>>> import numpy as np
>>> np.set_printoptions(precision=2, suppress=True, linewidth=200)
>>> X = np.loadtxt("dump.csv", delimiter=",")
>>> X
array([[-0.6 , -0.5 , -1.1 ,  2.3 ,  5.28],
       [ 0.9 ,  1.9 , -0.9 ,  0.4 ,  1.09],
       [ 0.6 , -0.1 , -1.1 , -0.3 , -0.52],
       [-0.7 ,  0.2 ,  0.  , -1.1 , -2.09],
       [ 0.  ,  2.9 , -0.1 , -1.  , -1.93],
       [ 0.5 ,  0.7 ,  1.6 ,  2.3 ,  4.33],
       [ 1.7 ,  0.5 ,  1.6 ,  1.2 ,  2.45],
       [-1.8 ,  0.  ,  0.  , -0.4 , -0.53],
       [-1.2 , -0.3 ,  1.2 , -2.  , -3.56],
       [-1.7 ,  0.7 ,  0.3 ,  0.6 ,  1.27],
       [-0.7 , -0.3 ,  1.6 ,  0.  , -0.13],
       [-1.7 , -2.  ,  1.  ,  0.9 ,  1.43],
       [ 0.6 , -2.4 , -1.  , -0.9 , -2.15],
       [-0.4 , -1.4 , -0.2 , -1.  , -1.99],
       [-1.8 ,  0.8 ,  0.5 , -1.4 , -2.71],
       [ 0.4 ,  0.3 , -0.7 ,  0.6 ,  1.29],
       [-0.7 ,  0.  , -0.3 , -1.6 , -2.79],
       [-0.2 ,  1.3 , -1.7 ,  0.2 , -0.07],
       [-1.4 ,  1.4 ,  1.1 , -0.4 , -0.37]])
>>> Y = np.c_[X[:, :4] @ np.array([[3, -2, -4, 5], [3, -5, 5, 0], [-1, -3, -4, -1], [-1, 1, 1, -1]]), np.array([3, 1, -4, 3, 2, 4, 0, 1, -1, 2, -2, 5, -4, 3, 0, 5, 5, 2, 0])]
>>> Y
array([[ -4.5,   9.3,   6.6,  -4.2,   3. ],
       [  8.9,  -8.2,   9.9,   5. ,   1. ],
       [  2.9,   2.3,   1.2,   4.4,  -4. ],
       [ -0.4,  -0.7,   2.7,  -2.4,   3. ],
       [  9.8, -15.2,  13.9,   1.1,   2. ],
       [ -0.3,  -7. ,  -2.6,  -1.4,   4. ],
       [  3.8,  -9.5,  -9.5,   5.7,   0. ],
       [ -5. ,   3.2,   6.8,  -8.6,   1. ],
       [ -3.7,  -1.7,  -3.5,  -5.2,  -1. ],
       [ -3.9,  -0.4,   9.7,  -9.4,   2. ],
       [ -4.6,  -1.9,  -5.1,  -5.1,  -2. ],
       [-13. ,  11.3,  -6.3, -10.4,   5. ],
       [ -3.5,  12.9, -11.3,   4.9,  -4. ],
       [ -4.2,   7.4,  -5.6,  -0.8,   3. ],
       [ -2.1,  -3.3,   7.8,  -8.1,   0. ],
       [  2.2,   0.4,   3.3,   2.1,   5. ],
       [ -0.2,   0.7,   2.4,  -1.6,   5. ],
       [  4.8,  -0.8,  14.3,   0.5,   2. ],
       [ -0.7,  -7.9,   7.8,  -7.7,   0. ]])
>>> np.linalg.matrix_rank(np.c_[X, Y])
np.int64(6)
>>> np.linalg.matrix_rank(Y)
np.int64(5)
>>> K = np.array([[-0.93, 0.23, -0.93],
...     [3.8, 0.4, 2.01],
...     [7.02, 0.3, 5.07],
...     [0.44, 0.0, 0.68],
...     [0.09, 0.26, 0.36],
...     [0.25, 0.01, 0.3],
...     [1.41, 0.26, 0.9],
...     [-3.93, -0.06, -2.51],
...     [-1.98, -0.15, -1.01],
...     [0.66, -0.51, 0.97],
...     [3.26, 0.16, 2.18],
...     [-3.19, -0.16, -2.53]])
>>> K
array([[-0.93,  0.23, -0.93],
       [ 3.8 ,  0.4 ,  2.01],
       [ 7.02,  0.3 ,  5.07],
       [ 0.44,  0.  ,  0.68],
       [ 0.09,  0.26,  0.36],
       [ 0.25,  0.01,  0.3 ],
       [ 1.41,  0.26,  0.9 ],
       [-3.93, -0.06, -2.51],
       [-1.98, -0.15, -1.01],
       [ 0.66, -0.51,  0.97],
       [ 3.26,  0.16,  2.18],
       [-3.19, -0.16, -2.53]])
>>> G = np.cov(K, rowvar=False)
>>> G.shape
(3, 3)
>>> np.argwhere(np.triu(np.abs(np.corrcoef(K.T)) > 0.8, 1))
array([[0, 2]])
>>> np.argsort(-K.std(axis=0).round(6), kind="stable")
array([0, 2, 1])
>>> G
array([[9.41, 0.42, 6.39],
       [0.42, 0.07, 0.24],
       [6.39, 0.24, 4.45]])
>>> np.zeros(12, 3)
Traceback (most recent call last):
  File "<python-input-15>", line 1, in <module>
    np.zeros(12, 3)
    ~~~~~~~~^^^^^^^
TypeError: Cannot interpret '3' as a data type
>>> np.linalg.svd(K, compute_uv=False)
array([12.58,  1.07,  0.55])
>>> np.unravel_index(np.abs(K).argmax(), K.shape)
(np.int64(2), np.int64(0))
>>> labels = K[:, 1] > np.median(K[:, 1])
>>> r0 = K[labels].mean(axis=0) - K[~labels].mean(axis=0)
>>> np.argsort(-np.abs(r0).round(6), kind="stable")
array([0, 2, 1])
>>> labels.astype(int)
array([1, 1, 1, 0, 1, 0, 1, 0, 0, 0, 1, 0])
>>> (((K - K.mean(axis=0)) @ r0 > 0) == labels).mean()
np.float64(0.75)
>>> r0
array([3.73, 0.41, 2.28])
>>> cen = (K - K.mean(axis=0)) / K.std(axis=0)
>>> np.argwhere(np.abs(cen) > 2)
array([[2, 0],
       [2, 2],
       [9, 1]])
>>> cen.std(axis=0)
array([1., 1., 1.])
>>> c = np.linalg.lstsq(np.delete(cen, 1, axis=1), cen[:, 1])[0]
>>> np.abs(c).argmax()
np.int64(0)
>>> c
array([ 3.54, -3.05])
>>> Y = K / np.sqrt((K ** 2).mean(axis=1, keepdims=True))
>>> np.linalg.norm(Y, axis=1)
array([1.73, 1.73, 1.73, 1.73, 1.73, 1.73, 1.73, 1.73, 1.73, 1.73, 1.73, 1.73])
>>> np.linalg.matrix_rank(K - K.mean(axis=1, keepdims=True))
np.int64(2)
>>> m1 = np.load("case7.npy")
>>> m1
array([[  0.2,   0.3,  -0.3,  -0.7, -10. ,   0.6],
       [ -1.2,  -0.1,  -0.6,   0.5,  14. ,  -1.2],
       [  0.2,  -0.4,   0.3,   0. , -10. ,   2. ]])
>>> w1 = np.array([[-4, 1, 1, -2, -3, -5],
...     [-5, 2, 2, 2, 5, 3],
...     [-4, -2, 0, 0, 4, -4],
...     [3, 2, -3, 5, -5, 4],
...     [4, -2, 3, 1, 2, 4],
...     [4, 4, 0, 3, -1, 3]])
>>> c = np.array([5, 7, 8, 0, 8, 1])
>>> act = np.maximum(m1 @ w1 + c, 0)
>>> act
array([[ 0. , 29.4,  0. ,  0. ,  0. ,  0. ],
       [65.4,  0. , 47.1, 15.1, 35.4, 63.5],
       [ 0. , 33.8,  0. ,  0. ,  0. ,  0. ]])
>>> Z = np.array([[-2, 1], [-1, 0], [2, 1], [1, 1], [1, 2], [1, -2]])
>>> w1 @ Z
array([[ -1,  -1],
       [ 22,   3],
       [ 10,  12],
       [-10, -13],
       [  7,   4],
       [ -7,  -1]])
>>> arr = np.loadtxt("a.csv", delimiter=",")
>>> arr
array([[ 2.68, -0.72, -1.14],
       [-1.93,  2.27, -0.35],
       [ 0.15, -0.8 ,  2.89],
       [ 1.58,  2.55,  0.07],
       [ 0.42, -1.42, -2.61],
       [ 1.6 , -1.17,  2.25],
       [ 2.84, -0.79, -0.55],
       [ 1.58, -1.83, -1.78],
       [-0.88, -0.76,  2.77],
       [-2.36,  1.14, -1.47],
       [-0.29, -2.86,  0.86],
       [-1.54, -1.92, -1.71],
       [ 0.9 , -2.28, -1.73],
       [-1.52, -1.3 , -2.23],
       [ 2.53, -1.6 ,  0.17],
       [ 1.61, -1.25, -2.2 ],
       [-0.06, -1.81, -2.39],
       [-0.31,  2.7 ,  1.26],
       [-1.58,  2.06, -1.51],
       [-1.03, -2.79, -0.37],
       [-0.96,  1.05, -2.64],
       [-1.13, -0.72, -2.68],
       [ 2.12,  0.85, -1.95],
       [-1.82, -2.37, -0.28]])
>>> Y = np.c_[arr[:, :1] @ np.array([[-2]]), np.array([-1, -1, -3, 1, 0, 3, 1, 0, 3, -3, 3, -2, 0, 0, 0, 2, 1, -3, 0, -2, 0, -2, -1, -2])]
>>> Y
array([[-5.36, -1.  ],
       [ 3.86, -1.  ],
       [-0.3 , -3.  ],
       [-3.16,  1.  ],
       [-0.84,  0.  ],
       [-3.2 ,  3.  ],
       [-5.68,  1.  ],
       [-3.16,  0.  ],
       [ 1.76,  3.  ],
       [ 4.72, -3.  ],
       [ 0.58,  3.  ],
       [ 3.08, -2.  ],
       [-1.8 ,  0.  ],
       [ 3.04,  0.  ],
       [-5.06,  0.  ],
       [-3.22,  2.  ],
       [ 0.12,  1.  ],
       [ 0.62, -3.  ],
       [ 3.16,  0.  ],
       [ 2.06, -2.  ],
       [ 1.92,  0.  ],
       [ 2.26, -2.  ],
       [-4.24, -1.  ],
       [ 3.64, -2.  ]])
>>> np.linalg.matrix_rank(Y)
np.int64(2)
>>> np.linalg.norm(np.linalg.qr(arr)[0].T @ Y, axis=0) ** 2 / ((Y ** 2).sum(axis=0) + 1e-12)
array([1.  , 0.18])
>>> np.round(np.linalg.norm(Y - arr @ np.linalg.lstsq(arr, Y)[0], axis=0), 2) + 0
array([0. , 8.1])
